% python3 -q
>>> import numpy as np
>>> from numpy import linalg as LA
>>> np.set_printoptions(precision=2, suppress=True, linewidth=200, sign=" ")
>>> def rd(a):
...     return np.round(a, 2) + 0
... 
>>> mat = np.load("sample11.npy")
>>> mat
array([[ 0.98, -0.41, -0.03],
       [ 0.9 , -0.1 ,  0.4 ],
       [-0.3 ,  0.5 , -1.1 ]])
>>> rng = np.random.default_rng(59985)
>>> idx = rng.permutation(3)
>>> idx
array([ 1,  0,  2])
>>> A2 = mat[idx][:, idx]
>>> rd(LA.det(A2)), rd(LA.det(mat[idx]))
(np.float64(-0.46), np.float64(0.46))
>>> rd(np.trace(A2))
np.float64(-0.22)
>>> rd(np.sort(np.abs(LA.eigvals(A2))))
array([ 0.61,  0.61,  1.24])
>>> O = mat.astype(float).copy()
>>> for j in range(3):
...     O[:, j] -= O[:, :j] @ (O[:, :j].T @ O[:, j])
...     O[:, j] /= LA.norm(O[:, j])
... 
>>> rd(O.T @ O)
array([[ 1.,  0.,  0.],
       [ 0.,  1.,  0.],
       [ 0.,  0.,  1.]])
>>> rd(O.T @ mat)
array([[ 1.36, -0.47,  0.48],
       [ 0.  ,  0.45, -0.77],
       [ 0.  ,  0.  ,  0.74]])
>>> rd(O)
array([[ 0.72, -0.16, -0.68],
       [ 0.66,  0.46,  0.59],
       [-0.22,  0.87, -0.44]])
>>> P = np.triu(np.array([[-1, 2, -2], [-4, 4, -5], [2, -1, 3]]), 1) + np.eye(3)
>>> A2 = P @ mat @ LA.inv(P)
>>> rd(A2)
array([[  3.38,  -8.37, -32.12],
       [  2.4 ,  -7.4 , -26.3 ],
       [ -0.3 ,   1.1 ,   3.8 ]])
>>> rd(P @ mat - mat @ P)
array([[ 2.4 , -3.16,  2.91],
       [ 1.5 , -4.3 ,  6.8 ],
       [ 0.  ,  0.6 ,  1.9 ]])
>>> rd(np.trace(A2)), rd(np.trace(mat))
(np.float64(-0.22), np.float64(-0.22))
>>> rd(LA.det(A2))
np.float64(-0.46)
>>> vec = np.array([3, 0, 3])
>>> y = mat @ vec
>>> beta, lr = np.zeros(3), 1 / LA.norm(mat, 2) ** 2
>>> for i in range(60):
...     beta -= lr * mat.T @ (mat @ beta - y)
...     if i % 10 == 0: print(i, round(LA.norm(mat @ beta - y), 2))
... 
0 0.54
10 0.32
20 0.23
30 0.17
40 0.12
50 0.09
>>> rd(LA.cond(mat))
np.float64(5.57)
>>> rd(beta)
array([ 2.95, -0.2 ,  2.93])
>>> W0 = np.loadtxt("arr.csv", delimiter=",")
>>> W0
array([[-6.,  1.,  6.],
       [ 1.,  2., -1.],
       [ 6., -1.,  6.]])
>>> ev, V = LA.eig(W0)
>>> rd(np.sort(LA.eigvals(W0 @ W0)))
array([  4.47,  72.78,  74.75])
>>> rd(ev)
array([-8.65,  8.53,  2.12])
>>> rd(np.sort(LA.eigvals(W0.T)))
array([-8.65,  2.12,  8.53])
>>> m1 = np.load("m.npy")
>>> m1
array([[ 0.72,  1.  ,  0.95],
       [-0.09, -0.35, -0.18],
       [ 0.49,  0.97,  0.79],
       [ 0.03,  0.12,  0.06],
       [-0.29, -0.83, -0.54],
       [ 0.35,  0.89,  0.62],
       [ 0.15,  0.54,  0.29],
       [-0.35, -0.89, -0.62],
       [ 0.29,  0.83,  0.54],
       [ 0.6 ,  0.99,  0.88],
       [-0.32, -0.87, -0.58],
       [ 0.52,  0.98,  0.81],
       [-0.52, -0.98, -0.81],
       [-0.29, -0.83, -0.54]])
>>> Ac = m1 - m1.mean(axis=0)
>>> V = LA.svd(Ac)[2][:1]
>>> A2 = Ac - Ac @ V.T @ V
>>> rd(np.diag(V.T @ V))
array([ 0.12,  0.55,  0.32])
>>> vec = np.array([3, -2, -2])
>>> y = m1 @ vec
>>> rd(LA.lstsq(m1, y)[0])
array([ 3., -2., -2.])
>>> rd(y)
array([-1.74,  0.79, -2.05, -0.27,  1.87, -1.97, -1.21,  1.97, -1.87, -1.94,  1.94, -2.02,  2.02,  1.87])
>>> rd(LA.solve(m1.T @ m1, m1.T @ y))
array([ 3., -2., -2.])
>>> rd(LA.pinv(m1) @ m1)
array([[ 1.,  0.,  0.],
       [ 0.,  1.,  0.],
       [ 0.,  0.,  1.]])
>>> y = y + 0.3 * rng.normal(size=14)
>>> rd(y)
array([-1.9 ,  0.19, -1.86,  0.14,  1.95, -2.39, -1.51,  1.43, -1.89, -1.9 ,  2.46, -2.13,  2.34,  1.94])
>>> beta, *_ = LA.lstsq(m1, y)
>>> [round(float(LA.norm(LA.solve(m1.T @ m1 + lam * np.eye(3), m1.T @ y))), 2) for lam in (0, 1, 10, 100)]
[4.03, 1.56, 1.03, 0.24]
>>> rd(LA.norm(y - m1 @ beta))
np.float64(1.22)
>>> rd(m1.T @ (y - m1 @ beta))
array([ 0.,  0.,  0.])
>>> rd(beta)
array([ 2.85, -2.  , -2.02])
>>> t3 = np.stack([m1, 5 * m1, m1[::-1]])
>>> rd(np.einsum("bij,cij->bc", t3, t3))
array([[ 17.68,  88.41,  -0.66],
       [ 88.41, 442.05,  -3.28],
       [ -0.66,  -3.28,  17.68]])
>>> LA.matrix_rank(t3.reshape(3, -1))
np.int64(2)
>>> data = np.array([[4, 9, 9], [9, -2, 9], [-2, -3, 9], [3, -8, -7]])
>>> data[0] = data[2]
>>> data
array([[-2, -3,  9],
       [ 9, -2,  9],
       [-2, -3,  9],
       [ 3, -8, -7]])
>>> gram = np.cov(m1, rowvar=False)
>>> rd(gram)
array([[ 0.17,  0.34,  0.26],
       [ 0.34,  0.73,  0.55],
       [ 0.26,  0.55,  0.42]])
>>> rd(np.corrcoef(m1[:, 2], m1[:, 1])[0, 1])
np.float64(0.99)
>>> np.argwhere(np.triu(np.abs(np.corrcoef(m1.T)) > 0.8, 1))
array([[ 0,  1],
       [ 0,  2],
       [ 1,  2]])
>>> rd(np.polyfit(m1[:, 2], m1[:, 1], 1))
array([ 1.3 , -0.04])
>>> rd(m1.std(axis=0))
array([ 0.39,  0.82,  0.63])
>>> rd(np.corrcoef(m1.T))
array([[ 1.  ,  0.97,  0.99],
       [ 0.97,  1.  ,  0.99],
       [ 0.99,  0.99,  1.  ]])
>>> O = data.astype(float).copy()
>>> for j in range(3):
...     O[:, j] -= O[:, :j] @ (O[:, :j].T @ O[:, j])
...     O[:, j] /= LA.norm(O[:, j])
... 
>>> rd(O.T @ data)
array([[ 9.9 , -3.03,  2.42],
       [ 0.  ,  8.76, -0.99],
       [ 0.  ,  0.  , 16.89]])
>>> A2 = data / np.sqrt((data ** 2).mean(axis=1, keepdims=True))
>>> rd(LA.norm(A2, axis=1))
array([ 1.73,  1.73,  1.73,  1.73])
>>> LA.matrix_rank(A2) == LA.matrix_rank(data)
np.True_
>>> A2 = np.array([[3, 9, 3], [2, -7, 1]])
>>> basis = np.kron(A2, data)
>>> basis.shape
(8, 9)
>>> basis
array([[ -6,  -9,  27, -18, -27,  81,  -6,  -9,  27],
       [ 27,  -6,  27,  81, -18,  81,  27,  -6,  27],
       [ -6,  -9,  27, -18, -27,  81,  -6,  -9,  27],
       [  9, -24, -21,  27, -72, -63,   9, -24, -21],
       [ -4,  -6,  18,  14,  21, -63,  -2,  -3,   9],
       [ 18,  -4,  18, -63,  14, -63,   9,  -2,   9],
       [ -4,  -6,  18,  14,  21, -63,  -2,  -3,   9],
       [  6, -16, -14, -21,  56,  49,   3,  -8,  -7]])
